In [1]: import numpy as np

In [2]: import numpy.linalg as la

In [3]: np.set_printoptions(suppress=True, linewidth=160)

In [4]: A = np.load("x.npy")

In [5]: print(A)
[[ 3  3  3  3  3  3  3  3]
 [ 3  6  6  6  6  6  6  6]
 [ 3  6  9  9  9  9  9  9]
 [ 3  6  9 12 12 12 12 12]
 [ 3  6  9 12 15 15 15 15]
 [ 3  6  9 12 15 18 18 18]
 [ 3  6  9 12 15 18 21 21]
 [ 3  6  9 12 15 18 21 24]]

In [6]: M2 = np.array([[1, 1], [4, 5], [2, 0], [2, 3], [1, 2], [0, 5], [1, 3], [1, 1]])

In [7]: print(la.matrix_rank(A @ M2))
2

In [8]: print(la.matrix_rank(np.vstack([A, M2.T])))
8

In [9]: print(np.einsum("ij,ij->i", A, A))
[  72  261  531  846 1170 1467 1701 1836]

In [10]: print(np.einsum("ij->j", A))
[ 24  45  63  78  90  99 105 108]

In [11]: cov = A.T @ A

In [12]: print(np.trace(cov), (A ** 2).sum())
7884 7884

In [13]: print(np.diag(cov))
[  72  261  531  846 1170 1467 1701 1836]

In [14]: print(np.allclose(cov, cov.T))
True

In [15]: low = la.cholesky(A)

In [16]: print(low.round(2))
[[1.73 0.   0.   0.   0.   0.   0.   0.  ]
 [1.73 1.73 0.   0.   0.   0.   0.   0.  ]
 [1.73 1.73 1.73 0.   0.   0.   0.   0.  ]
 [1.73 1.73 1.73 1.73 0.   0.   0.   0.  ]
 [1.73 1.73 1.73 1.73 1.73 0.   0.   0.  ]
 [1.73 1.73 1.73 1.73 1.73 1.73 0.   0.  ]
 [1.73 1.73 1.73 1.73 1.73 1.73 1.73 0.  ]
 [1.73 1.73 1.73 1.73 1.73 1.73 1.73 1.73]]

In [17]: blk = np.stack([A, 3 * A, A[::-1]])

In [18]: print(blk.shape)
(3, 8, 8)

In [19]: print(la.matrix_rank(blk))
[8 8 8]

In [20]: print(np.round(la.norm(blk, axis=(1, 2)), 2))
[ 88.79 266.38  88.79]

In [21]: evals, evecs = la.eigh(A)

In [22]: print(evals.round(2))
[ 0.78  0.86  1.04  1.37  2.07  3.77 10.01 88.1 ]

In [23]: print(np.round(evecs.T @ A @ evecs, 2) + 0)
[[ 0.78  0.    0.    0.    0.    0.    0.    0.  ]
 [ 0.    0.86  0.    0.    0.    0.    0.    0.  ]
 [ 0.    0.    1.04  0.    0.    0.    0.    0.  ]
 [ 0.    0.    0.    1.37  0.    0.    0.    0.  ]
 [ 0.    0.    0.    0.    2.07  0.    0.    0.  ]
 [ 0.    0.    0.    0.    0.    3.77  0.    0.  ]
 [ 0.    0.    0.    0.    0.    0.   10.01  0.  ]
 [ 0.    0.    0.    0.    0.    0.    0.   88.1 ]]

In [24]: print(np.abs(evecs[:, -1]).round(6).argmax())
7

In [25]: print(np.round(la.svd(A, compute_uv=False), 2))
[88.1  10.01  3.77  2.07  1.37  1.04  0.86  0.78]

In [26]: print(np.round(la.eigvalsh(A + -3 * np.eye(8)), 2))
[-2.22 -2.14 -1.96 -1.63 -0.93  0.77  7.01 85.1 ]

In [27]: print(np.unique(evals.round(6) + 0, return_counts=True)[1])
[1 1 1 1 1 1 1 1]

In [28]: print(np.round(evecs @ np.diag(evals) @ evecs.T, 2))
[[ 3.  3.  3.  3.  3.  3.  3.  3.]
 [ 3.  6.  6.  6.  6.  6.  6.  6.]
 [ 3.  6.  9.  9.  9.  9.  9.  9.]
 [ 3.  6.  9. 12. 12. 12. 12. 12.]
 [ 3.  6.  9. 12. 15. 15. 15. 15.]
 [ 3.  6.  9. 12. 15. 18. 18. 18.]
 [ 3.  6.  9. 12. 15. 18. 21. 21.]
 [ 3.  6.  9. 12. 15. 18. 21. 24.]]

In [29]: print(np.round(evecs.T @ evecs, 2) + 0)
[[1. 0. 0. 0. 0. 0. 0. 0.]
 [0. 1. 0. 0. 0. 0. 0. 0.]
 [0. 0. 1. 0. 0. 0. 0. 0.]
 [0. 0. 0. 1. 0. 0. 0. 0.]
 [0. 0. 0. 0. 1. 0. 0. 0.]
 [0. 0. 0. 0. 0. 1. 0. 0.]
 [0. 0. 0. 0. 0. 0. 1. 0.]
 [0. 0. 0. 0. 0. 0. 0. 1.]]

In [30]: E = 0.7 ** np.abs(np.subtract.outer(np.arange(4), np.arange(4)))

In [31]: print(E.round(2))
[[1.   0.7  0.49 0.34]
 [0.7  1.   0.7  0.49]
 [0.49 0.7  1.   0.7 ]
 [0.34 0.49 0.7  1.  ]]

In [32]: # symmetric

In [33]: rng = np.random.default_rng(85)

In [34]: lab = rng.permutation(4)

In [35]: print(lab)
[0 2 1 3]

In [36]: M2 = E[lab][:, lab]

In [37]: print(np.diag(M2))
[1. 1. 1. 1.]

In [38]: print(np.allclose(M2, E))
False

In [39]: M = np.load("arr.npy")

In [40]: print(M)
[[ 4.  1.  2.  2.]
 [-6. -1. -4. -4.]
 [-5. -2. -2. -3.]
 [ 3.  1.  2.  3.]]

In [41]: # null space of dimension 1

In [42]: evals, evecs = la.eigh(E)

In [43]: x0 = np.array([0, 2, 0, 2])

In [44]: print(round(np.abs(E).sum(axis=1).max(), 2), round(float(np.abs(evals).max()), 2))
2.89 2.72

In [45]: proj = np.triu(np.array([[0, 2, -1, 1], [3, 1, -1, 1], [3, -2, -2, 2], [0, 0, 3, 3]]), 1) + np.eye(4)

In [46]: M2 = proj @ M @ la.inv(proj)

In [47]: print(np.round(np.poly(M2), 2) + 0)
[ 1. -4.  5. -2.  0.]

In [48]: print(la.matrix_rank(M2))
3

In [49]: print(np.allclose(M, M.T))
False

In [50]: print(np.round(la.matrix_power(M, 3), 2))
[[ 10.   1.   8.   8.]
 [-18.  -1. -16. -16.]
 [-11.  -2.  -8.  -9.]
 [  9.   1.   8.   9.]]

In [51]: print(np.round(np.sort(np.abs(la.eigvals(M))), 2) + 0)
[0. 1. 1. 2.]

In [52]: print(round(la.det(M), 2))
0.0

In [53]: print(np.allclose(M @ M.T, M.T @ M))
False

In [54]: lab = rng.permutation(4)

In [55]: print(lab)
[3 1 0 2]

In [56]: M2 = M[lab][:, lab]

In [57]: print(np.round(np.sort(np.abs(la.eigvals(M2))), 2))
[0. 1. 1. 2.]

In [58]: print(np.trace(M2))
4.0

In [59]: arr = np.load("test8.npy")

In [60]: print(arr)
[[4. 1. 1. 1.]
 [1. 4. 1. 1.]
 [1. 1. 4. 1.]
 [1. 1. 1. 4.]]

In [61]: x0 = np.ones(8)

In [62]: for _ in range(5):
    ...:     x0 = A @ x0
    ...:     x0 /= la.norm(x0)
    ...:     print(round(x0 @ A @ x0, 2))
    ...: 
87.98
88.09
88.1
88.1
88.1

In [63]: print(x0.round(2))
[0.09 0.18 0.26 0.33 0.39 0.43 0.47 0.48]

In [64]: print(np.round(la.eigvalsh(A)[-1], 2))
88.1

In [65]: u = np.array([6, 0, 5, 1, 1, 5, 2, 6])

In [66]: F = 5 * np.eye(8) + np.outer(u, u)

In [67]: print(F)
[[41.  0. 30.  6.  6. 30. 12. 36.]
 [ 0.  5.  0.  0.  0.  0.  0.  0.]
 [30.  0. 30.  5.  5. 25. 10. 30.]
 [ 6.  0.  5.  6.  1.  5.  2.  6.]
 [ 6.  0.  5.  1.  6.  5.  2.  6.]
 [30.  0. 25.  5.  5. 30. 10. 30.]
 [12.  0. 10.  2.  2. 10.  9. 12.]
 [36.  0. 30.  6.  6. 30. 12. 41.]]

In [68]: evals, evecs = la.eigh(F)

In [69]: print(np.round(la.svd(F, compute_uv=False), 2))
[133.   5.   5.   5.   5.   5.   5.   5.]

In [70]: print(np.round(evecs @ np.diag(evals) @ evecs.T, 2) + 0)
[[41.  0. 30.  6.  6. 30. 12. 36.]
 [ 0.  5.  0.  0.  0.  0.  0.  0.]
 [30.  0. 30.  5.  5. 25. 10. 30.]
 [ 6.  0.  5.  6.  1.  5.  2.  6.]
 [ 6.  0.  5.  1.  6.  5.  2.  6.]
 [30.  0. 25.  5.  5. 30. 10. 30.]
 [12.  0. 10.  2.  2. 10.  9. 12.]
 [36.  0. 30.  6.  6. 30. 12. 41.]]

In [71]: print(np.round(evecs.T @ F @ evecs, 2) + 0)
[[  5.   0.   0.   0.   0.   0.   0.   0.]
 [  0.   5.   0.   0.   0.   0.   0.   0.]
 [  0.   0.   5.   0.   0.   0.   0.   0.]
 [  0.   0.   0.   5.   0.   0.   0.   0.]
 [  0.   0.   0.   0.   5.   0.   0.   0.]
 [  0.   0.   0.   0.   0.   5.   0.   0.]
 [  0.   0.   0.   0.   0.   0.   5.   0.]
 [  0.   0.   0.   0.   0.   0.   0. 133.]]

In [72]: print(np.abs(evecs[:, -1]).round(6).argmax())
0

In [73]: def softmax(z):
    ...:     e = np.exp(z - z.max(axis=-1, keepdims=True))
    ...:     return e / e.sum(axis=-1, keepdims=True)
    ...: 

In [74]: print(np.round(softmax(F[5]), 2) + 0)
[0.33 0.   0.   0.   0.   0.33 0.   0.33]

In [75]: print(np.round(softmax(F).sum(axis=1), 2))
[1. 1. 1. 1. 1. 1. 1. 1.]

In [76]: print(np.round(softmax(10 * F[5]), 2) + 0)
[0.33 0.   0.   0.   0.   0.33 0.   0.33]

In [77]: S = F @ F.T / np.sqrt(8)

In [78]: print(softmax(S)[5] @ F)
[38.5  0.  30.   6.   6.  30.  12.  38.5]

In [79]: print(np.round(softmax(S + np.triu(np.full(S.shape, -np.inf), 1)), 2) + 0)
[[1. 0. 0. 0. 0. 0. 0. 0.]
 [0. 1. 0. 0. 0. 0. 0. 0.]
 [1. 0. 0. 0. 0. 0. 0. 0.]
 [1. 0. 0. 0. 0. 0. 0. 0.]
 [1. 0. 0. 0. 0. 0. 0. 0.]
 [1. 0. 0. 0. 0. 0. 0. 0.]
 [1. 0. 0. 0. 0. 0. 0. 0.]
 [0. 0. 0. 0. 0. 0. 0. 1.]]

In [80]: print(np.round(np.abs(la.svd(F)[2][-1]), 2))
[0.85 0.   0.28 0.06 0.06 0.28 0.11 0.33]

In [81]: print(round(la.norm(F, 2) / la.norm(F), 2))
1.0

In [82]: print([round(float(x), 2) for x in la.svd(F, compute_uv=False)[:3]])
[133.0, 5.0, 5.0]

In [83]: print(np.argsort(-la.norm(F, axis=0).round(6), kind="stable")[:3])
[0 7 2]

In [84]: print(la.cond(F) > 100)
False

In [85]: print(round(np.log10(la.cond(F))))
1

In [86]: print(la.matrix_rank(F, rtol=0.1))
1

In [87]: W0 = np.load("data.npy")

In [88]: print(W0)
[[ -1.5  -0.8   0.3  -1.7  -0.4   0.1  22.   -0.4  -1.1   0.5]
 [  0.9   0.2   1.3   0.5  -0.7   0.4   0.    0.   -1.    0. ]
 [  0.8   2.1   1.4   0.    0.4  -0.1 -18.    1.    0.5   1.2]
 [ -0.9   0.4   1.1   0.7  -1.2   0.2  12.   -0.3   0.7  -0.5]
 [ -0.2  -0.6  -0.3  -0.6  -1.8   1.3 -14.   -0.4  -0.3   1. ]
 [ -1.6  -0.4   0.2  -1.3   1.5  -0.6  22.   -0.9  -0.3  -2. ]
 [ -2.2   0.6   0.2  -0.9  -0.3   1.5  16.    0.5   0.3  -0.6]
 [  0.5  -0.6   0.1   0.5   0.5   1.   -2.    1.    2.2  -0.6]
 [  0.7  -0.5   1.6   0.1  -0.3   0.5  -8.   -0.8  -0.4   0.3]]

In [89]: print(round(float(la.norm(W0, 2) / la.norm(W0)), 2))
0.99

In [90]: print(np.argsort(-la.norm(W0, axis=0).round(6), kind="stable")[:3])
[6 0 8]

In [91]: print(la.cond(W0) > 100)
True

In [92]: J = np.loadtxt("w.csv", delimiter=",")

In [93]: print(J)
[[-2.04 -2.25  0.27 -0.48  0.57 -2.4   2.85 -2.94  0.    1.14]
 [-0.63  0.96  0.24 -1.2  -1.65 -0.45  0.24 -0.72 -0.6   0.21]
 [ 1.19 -2.29 -0.07  2.76  3.76  0.41  0.09  1.16  1.84 -0.01]
 [-2.58 -1.43 -2.66 -2.9  -1.7  -0.18  0.43 -2.49 -4.42 -1.21]
 [ 0.01 -0.45 -2.33 -0.72 -0.12  1.83 -1.75  0.74 -2.68 -1.81]
 [-0.53  0.12  0.39 -0.46 -0.56 -0.71  0.68 -0.77  0.06  0.44]
 [ 0.78  1.73  0.81  0.   -0.95  0.38 -0.73  0.94  0.72  0.16]]

In [94]: U, sig, Vt = la.svd(W0)

In [95]: print(sig.round(2))
[44.42  3.84  3.4   3.07  2.67  2.07  1.57  1.15  0.39]

In [96]: print(np.argmax(sig[:-1] / (sig[1:] + 1e-6)) + 1)
1

In [97]: M2 = U[:, :1] @ np.diag(sig[:1]) @ Vt[:1]

In [98]: print(la.matrix_rank(M2))
1

In [99]: print(round(float(la.norm(W0 - M2) / la.norm(W0)), 2))
0.16

In [100]: print(round(float(np.abs(W0 - M2).max()), 2))
2.18

In [101]: U, sig, Vt = la.svd(J)

In [102]: print(sig.round(2) + 0)
[9.22 6.81 5.52 0.   0.   0.   0.  ]

In [103]: print(np.argmax(sig[:-1] / (sig[1:] + 1e-6)) + 1)
3

In [104]: M2 = U[:, :3] @ np.diag(sig[:3]) @ Vt[:3]

In [105]: print(np.round(np.abs(J - M2).max(), 2))
0.0

In [106]: print(la.matrix_rank(M2))
3

In [107]: print(la.matrix_rank(J, rtol=0.05))
3

In [108]: print(M2.round(2) + 0)
[[-2.04 -2.25  0.27 -0.48  0.57 -2.4   2.85 -2.94  0.    1.14]
 [-0.63  0.96  0.24 -1.2  -1.65 -0.45  0.24 -0.72 -0.6   0.21]
 [ 1.19 -2.29 -0.07  2.76  3.76  0.41  0.09  1.16  1.84 -0.01]
 [-2.58 -1.43 -2.66 -2.9  -1.7  -0.18  0.43 -2.49 -4.42 -1.21]
 [ 0.01 -0.45 -2.33 -0.72 -0.12  1.83 -1.75  0.74 -2.68 -1.81]
 [-0.53  0.12  0.39 -0.46 -0.56 -0.71  0.68 -0.77  0.06  0.44]
 [ 0.78  1.73  0.81  0.   -0.95  0.38 -0.73  0.94  0.72  0.16]]

In [109]: w1 = np.array([[2, 2, 3, 5, -5],
     ...:     [1, 1, 2, 0, 1],
     ...:     [0, -3, 1, -2, 1],
     ...:     [-4, 0, 0, -5, 3],
     ...:     [4, 3, -3, -4, -2],
     ...:     [-2, 1, -1, -5, -2],
     ...:     [-2, -3, 1, -1, 3],
     ...:     [-3, -2, -5, -1, -4]])

In [110]: c = np.array([5, 2, 1, -2, 5])

In [111]: act = np.maximum(A @ w1 + c, 0)

In [112]: print((act > 0).mean(axis=0))
[0. 0. 0. 0. 0.]

In [113]: cent = np.array([[6, 7], [2, 9], [3, 9], [0, 9], [8, 7]])

In [114]: print(act @ cent)
[[0 0]
 [0 0]
 [0 0]
 [0 0]
 [0 0]
 [0 0]
 [0 0]
 [0 0]]

In [115]: print(w1 @ cent)
[[ -15   69]
 [  22   41]
 [   5  -29]
 [   0  -52]
 [   5  -22]
 [ -29  -73]
 [   9  -20]
 [ -69 -121]]

In [116]: M2 = np.array([[3], [1], [2], [2]])

In [117]: mat = np.block([[np.zeros((4, 4)), M2], [M2.T, np.zeros((1, 1))]])

In [118]: print(mat)
[[0. 0. 0. 0. 3.]
 [0. 0. 0. 0. 1.]
 [0. 0. 0. 0. 2.]
 [0. 0. 0. 0. 2.]
 [3. 1. 2. 2. 0.]]

In [119]: evals, evecs = la.eigh(mat)

In [120]: print((evals > 1e-8).sum(), (evals < -1e-8).sum())
1 1

In [121]: print(np.round(la.eigvalsh(mat @ mat), 2))
[ 0.  0.  0. 18. 18.]

In [122]: print(np.round(np.abs(evecs[:, -1]), 2))
[0.5  0.17 0.33 0.33 0.71]

In [123]: print(np.round(evecs.T @ evecs, 2) + 0)
[[1. 0. 0. 0. 0.]
 [0. 1. 0. 0. 0.]
 [0. 0. 1. 0. 0.]
 [0. 0. 0. 1. 0.]
 [0. 0. 0. 0. 1.]]

In [124]: print(np.round(la.eigvalsh(mat + -2 * np.eye(5)), 2))
[-6.24 -2.   -2.   -2.    2.24]

In [125]: print(evals.round(2) + 0)
[-4.24  0.    0.    0.    4.24]

In [126]: print(np.round(evecs.T @ mat @ evecs, 2) + 0)
[[-4.24  0.    0.    0.    0.  ]
 [ 0.    0.    0.    0.    0.  ]
 [ 0.    0.    0.    0.    0.  ]
 [ 0.    0.    0.    0.    0.  ]
 [ 0.    0.    0.    0.    4.24]]
